$ python3 -q
>>> import numpy as np
>>> np.set_printoptions(precision=1, suppress=True, linewidth=120, sign=" ")
>>> def tidy(a):
...     return np.round(a, 1) + 0
... 
>>> O, _ = np.linalg.qr(np.array([[-0.3, 0.9, 0.8, -0.2, 0.7, -0.4, -0.4, -2.0, 0.1],
...     [-0.4, 0.2, 0.0, -0.1, -0.4, -1.0, -0.1, 2.4, -0.7],
...     [-0.9, 0.9, 0.9, 1.3, -1.6, 1.5, -1.1, -1.4, -0.9],
...     [-0.1, -0.7, 0.1, -0.1, -0.4, -0.2, 0.8, 1.0, 2.2],
...     [-0.3, 0.5, -1.6, 0.9, -2.9, 1.4, -1.5, 1.2, 0.7],
...     [1.6, 0.5, -0.5, -0.1, 0.6, -0.2, 0.4, -0.5, 0.1],
...     [-1.3, -0.3, 1.3, 0.5, -1.7, 0.3, 0.4, -1.7, -1.3],
...     [0.9, 0.9, -1.3, 0.0, 0.8, 0.6, 1.2, 0.1, -0.5],
...     [1.8, -0.7, 2.6, -0.3, -1.4, 1.9, -0.6, -0.1, 0.7]]))
>>> K = O[:, :4]
>>> tidy(K)
array([[-0.1, -0.4, -0.4,  0.5],
       [-0.1, -0.1,  0. ,  0.2],
       [-0.3, -0.4, -0.4, -0.5],
       [ 0. ,  0.4,  0.1, -0.1],
       [-0.1, -0.2,  0.4, -0.6],
       [ 0.5, -0.3,  0. , -0.1],
       [-0.4,  0.2, -0.3, -0.2],
       [ 0.3, -0.5,  0.2,  0. ],
       [ 0.6,  0.3, -0.6, -0.2]])
>>> th = np.radians(60)
>>> R = np.eye(4)
>>> R[2, 2] = R[1, 1] = np.cos(th)
>>> R[2, 1], R[1, 2] = -np.sin(th), np.sin(th)
>>> tidy(R)
array([[ 1. ,  0. ,  0. ,  0. ],
       [ 0. ,  0.5,  0.9,  0. ],
       [ 0. , -0.9,  0.5,  0. ],
       [ 0. ,  0. ,  0. ,  1. ]])
>>> B = K @ R.T
>>> tidy(np.linalg.det(R)), np.trace(R)
(np.float64(1.0), np.float64(3.0))
>>> print(tidy(np.linalg.svd(K, compute_uv=False)), tidy(np.linalg.svd(B, compute_uv=False)))
[ 1.  1.  1.  1.] [ 1.  1.  1.  1.]
>>> print(np.allclose(np.linalg.norm(K, axis=1), np.linalg.norm(B, axis=1)))
True
>>> tidy(np.abs(B - K).max(axis=0))
array([ 0. ,  0.7,  0.6,  0. ])
>>> tidy(np.linalg.svd(K, compute_uv=False))
array([ 1.,  1.,  1.,  1.])
>>> tidy(K @ K.T)
array([[ 0.6,  0.2,  0.1, -0.3, -0.3,  0. ,  0. ,  0.1, -0.1],
       [ 0.2,  0.1,  0. , -0.1, -0.1, -0.1,  0. ,  0. , -0.1],
       [ 0.1,  0. ,  0.7, -0.1,  0.3,  0. ,  0.3,  0. ,  0.1],
       [-0.3, -0.1, -0.1,  0.1,  0. , -0.1,  0.1, -0.2,  0. ],
       [-0.3, -0.1,  0.3,  0. ,  0.5,  0.1,  0. ,  0.1, -0.2],
       [ 0. , -0.1,  0. , -0.1,  0.1,  0.4, -0.3,  0.3,  0.2],
       [ 0. ,  0. ,  0.3,  0.1,  0. , -0.3,  0.3, -0.3,  0. ],
       [ 0.1,  0. ,  0. , -0.2,  0.1,  0.3, -0.3,  0.3, -0.1],
       [-0.1, -0.1,  0.1,  0. , -0.2,  0.2,  0. , -0.1,  0.8]])
>>> B = np.c_[K[:, :1] @ np.array([[-3]]), np.array([2, 1, 1, 1, 3, 3, 0, 3, 1])]
>>> tidy(B)
array([[ 0.3,  2. ],
       [ 0.4,  1. ],
       [ 0.9,  1. ],
       [ 0.1,  1. ],
       [ 0.3,  3. ],
       [-1.6,  3. ],
       [ 1.3,  0. ],
       [-0.9,  3. ],
       [-1.8,  1. ]])
>>> tidy(np.linalg.lstsq(K, B[:, 0])[0])
array([-3.,  0.,  0.,  0.])
>>> np.linalg.matrix_rank(B)
np.int64(2)
>>> print(tidy(np.linalg.norm(np.linalg.qr(K)[0].T @ B, axis=0) ** 2 / ((B ** 2).sum(axis=0) + 1e-12)))
[ 1.   0.6]
>>> B = np.array([[-3, 0], [1, -1], [-1, 1], [1, 1]])
>>> tidy(np.einsum("ij->j", K))
array([ 0.3, -1.1, -1.1, -1. ])
>>> tidy(B.T @ K.T)
array([[ 0.8,  0.6,  0.4,  0.2, -0.9, -2. ,  1.6, -1.5, -1.1],
       [ 0.5,  0.3, -0.5, -0.3,  0. ,  0.2, -0.7,  0.7, -1.1]])
>>> tidy(K @ B)
array([[ 0.8,  0.5],
       [ 0.6,  0.3],
       [ 0.4, -0.5],
       [ 0.2, -0.3],
       [-0.9,  0. ],
       [-2. ,  0.2],
       [ 1.6, -0.7],
       [-1.5,  0.7],
       [-1.1, -1.1]])
>>> tidy(np.einsum("ik,kj->ij", K, B))
array([[ 0.8,  0.5],
       [ 0.6,  0.3],
       [ 0.4, -0.5],
       [ 0.2, -0.3],
       [-0.9,  0. ],
       [-2. ,  0.2],
       [ 1.6, -0.7],
       [-1.5,  0.7],
       [-1.1, -1.1]])
>>> print(np.linalg.matrix_rank(np.vstack([K, B.T])))
4
>>> np.linalg.matrix_rank(K @ B)
np.int64(2)
>>> X = np.load("arr.npy")
>>> X
array([[ 0,  3,  3,  1,  0],
       [ 2,  2,  3,  0,  1],
       [ 0,  2,  3,  0,  0],
       [ 4,  0,  1,  1,  2]])
>>> x0 = np.array([2, 4, 2, 0, -5])
>>> np.sign((X @ x0).round(6))
array([ 1,  1,  1,  0])
>>> X @ (2 * x0)
array([ 36,  26,  28,   0])
>>> x0 @ X
Traceback (most recent call last):
  File "<python-input-35>", line 1, in <module>
    x0 @ X
    ~~~^~~
ValueError: matmul: Input operand 1 has a mismatch in its core dimension 0, with gufunc signature (n?,k),(k,m?)->(n?,m?) (size 4 is different from 5)
>>> np.einsum("ij,j->i", X, x0)
array([ 18,  13,  14,   0])
>>> print(X @ np.ones(5))
[ 7.  8.  5.  8.]
>>> X * x0
array([[  0,  12,   6,   0,   0],
       [  4,   8,   6,   0,  -5],
       [  0,   8,   6,   0,   0],
       [  8,   0,   2,   0, -10]])
>>> print(X @ np.eye(5)[3])
[ 1.  0.  0.  1.]
>>> x0 = np.array([8, 9, 8, 9, 7])
>>> a = np.maximum(X @ x0, 0)
>>> X * (a > 1e-9)[:, None]
array([[ 0,  3,  3,  1,  0],
       [ 2,  2,  3,  0,  1],
       [ 0,  2,  3,  0,  0],
       [ 4,  0,  1,  1,  2]])
>>> np.flatnonzero(a > 1e-9)
array([ 0,  1,  2,  3])
>>> np.tanh(X @ x0)
array([ 1.,  1.,  1.,  1.])
>>> X.T @ a
array([ 382,  394,  564,  123,  191])
>>> print(np.maximum(X @ (3 * x0), 0))
[ 180  195  126  189]
>>> def softmax(z):
...     e = np.exp(z - z.max(axis=-1, keepdims=True))
...     return e / e.sum(axis=-1, keepdims=True)
... 
>>> tidy(softmax(X[2]))
array([ 0. ,  0.2,  0.7,  0. ,  0. ])
>>> tidy(softmax(X[2] + 5))
array([ 0. ,  0.2,  0.7,  0. ,  0. ])
>>> tidy(softmax(10 * X[2]))
array([ 0.,  0.,  1.,  0.,  0.])
>>> tidy(softmax(X).sum(axis=1))
array([ 1.,  1.,  1.,  1.])
>>> scores = X @ X.T / np.sqrt(5)
>>> tidy(softmax(scores + np.triu(np.full(scores.shape, -np.inf), 1)))
array([[ 1. ,  0. ,  0. ,  0. ],
       [ 0.2,  0.8,  0. ,  0. ],
       [ 0.6,  0.2,  0.2,  0. ],
       [ 0. ,  0. ,  0. ,  1. ]])
>>> softmax(scores).round(6).argmax(axis=1)
array([ 0,  1,  0,  3])
>>> U, sv, vt = np.linalg.svd(X, full_matrices=False)
>>> (sv > 1e-8).sum()
np.int64(4)
>>> tidy(vt @ vt.T)
array([[ 1.,  0.,  0.,  0.],
       [ 0.,  1.,  0.,  0.],
       [ 0.,  0.,  1.,  0.],
       [ 0.,  0.,  0.,  1.]])
>>> np.abs(U[:, 0]).round(6).argmax()
np.int64(1)
>>> tidy(U.T @ X @ vt.T)
array([[ 7.1,  0. ,  0. ,  0. ],
       [ 0. ,  4.5,  0. ,  0. ],
       [ 0. ,  0. ,  1.1,  0. ],
       [ 0. ,  0. ,  0. ,  0.3]])
>>> tidy(np.abs(vt[0]))
array([ 0.4,  0.5,  0.7,  0.1,  0.2])
>>> print(tidy(U.T @ U))
[[ 1.  0.  0.  0.]
 [ 0.  1.  0.  0.]
 [ 0.  0.  1.  0.]
 [ 0.  0.  0.  1.]]
>>> B = np.array([[9, -7], [-4, 7], [5, 6], [-9, 0], [0, -4]])
>>> print(np.einsum("ik,kj->ji", X, B))
[[ -6  25   7  32]
 [ 39  14  32 -30]]
>>> B.T @ X.T
array([[ -6,  25,   7,  32],
       [ 39,  14,  32, -30]])
>>> np.einsum("ij,ij->i", X, X)
array([ 19,  18,  13,  22])
>>> np.linalg.matrix_rank(np.vstack([X, B.T]))
np.int64(5)
>>> np.linalg.matrix_rank(X @ B)
np.int64(2)
>>> X @ B
array([[ -6,  39],
       [ 25,  14],
       [  7,  32],
       [ 32, -30]])
>>> np.vstack([X, B.T]).shape
(6, 5)
>>> feats = np.load("a.npy")
>>> print(feats)
[[  5   5   5]
 [  5  10  10]
 [  5  10  15]]
>>> # symmetric
>>> evals, vecs = np.linalg.eigvalsh(feats)
Traceback (most recent call last):
  File "<python-input-73>", line 1, in <module>
    evals, vecs = np.linalg.eigvalsh(feats)
    ^^^^^^^^^^^
ValueError: too many values to unpack (expected 2)
>>> evals, vecs = np.linalg.eigh(feats)
>>> print((evals > 1e-8).sum(), (evals < -1e-8).sum())
3 0
>>> evals.sum(), np.trace(feats)
(np.float64(30.0), np.int64(30))
>>> np.abs(vecs[:, -1]).round(6).argmax()
np.int64(2)
>>> tidy(np.linalg.svd(feats, compute_uv=False))
array([ 25.2,   3.2,   1.5])
>>> tidy(vecs.T @ vecs)
array([[ 1.,  0.,  0.],
       [ 0.,  1.,  0.],
       [ 0.,  0.,  1.]])
>>> tidy(vecs @ np.diag(evals) @ vecs.T)
array([[  5.,   5.,   5.],
       [  5.,  10.,  10.],
       [  5.,  10.,  15.]])
>>> tidy(np.linalg.eigvalsh(feats @ feats))
array([   2.4,   10.3,  637.3])
>>> tidy(vecs.T @ feats @ vecs)
array([[  1.5,   0. ,   0. ],
       [  0. ,   3.2,   0. ],
       [  0. ,   0. ,  25.2]])
>>> print(np.unique(evals.round(6) + 0, return_counts=True)[1])
[ 1  1  1]
>>> np.allclose(feats, feats.T)
True
>>> tidy(np.linalg.det(feats))
np.float64(125.0)
>>> np.linalg.determinant(feats)
Traceback (most recent call last):
  File "<python-input-86>", line 1, in <module>
    np.linalg.determinant(feats)
    ^^^^^^^^^^^^^^^^^^^^^
AttributeError: module 'numpy.linalg' has no attribute 'determinant'
>>> r0 = np.array([-1, -5, -1, 0]) + 0.5
>>> A = np.outer(r0, r0) / (r0 @ r0)
>>> tidy(A)
array([[ 0. ,  0.1,  0. ,  0. ],
       [ 0.1,  1. ,  0.1, -0.1],
       [ 0. ,  0.1,  0. ,  0. ],
       [ 0. , -0.1,  0. ,  0. ]])
>>> # row 1 dominates
>>> evals, vecs = np.linalg.eigh(A)
>>> x0 = np.array([4, -3, -1, 4])
>>> (np.sign(vecs[:, -1].round(6)) == np.sign(vecs[0, -1].round(6))).astype(int)
array([ 1,  1,  1,  0])
>>> tidy(np.linalg.eigvalsh(A[1:, 1:]))
array([ 0.,  0.,  1.])
>>> tidy(x0 @ A @ x0)
np.float64(9.3)
>>> U, sv, vt = np.linalg.svd(A)
>>> np.argmax(sv[:-1] / (sv[1:] + 1e-6)) + 1
np.int64(1)
>>> B = U[:, :1] @ np.diag(sv[:1]) @ vt[:1]
>>> print(tidy(np.abs(A - B).max()))
0.0
>>> tidy(np.linalg.norm(A - B, 2)), tidy(sv[1])
(np.float64(0.0), np.float64(0.0))
>>> np.linalg.matrix_rank(B)
np.int64(1)
>>> np.einsum("ij,ji->", A, A)
np.float64(1.0)
>>> print(tidy(np.einsum("ii->", A)))
1.0
>>> rng = np.random.default_rng(187)
>>> lab = rng.permutation(4)
>>> print(lab)
[ 1  2  3  0]
>>> B = A[lab][:, lab]
>>> tidy(np.trace(B))
np.float64(1.0)
>>> tidy(B)
array([[ 1. ,  0.1, -0.1,  0.1],
       [ 0.1,  0. ,  0. ,  0. ],
       [-0.1,  0. ,  0. ,  0. ],
       [ 0.1,  0. ,  0. ,  0. ]])
>>> np.allclose(B, A)
False
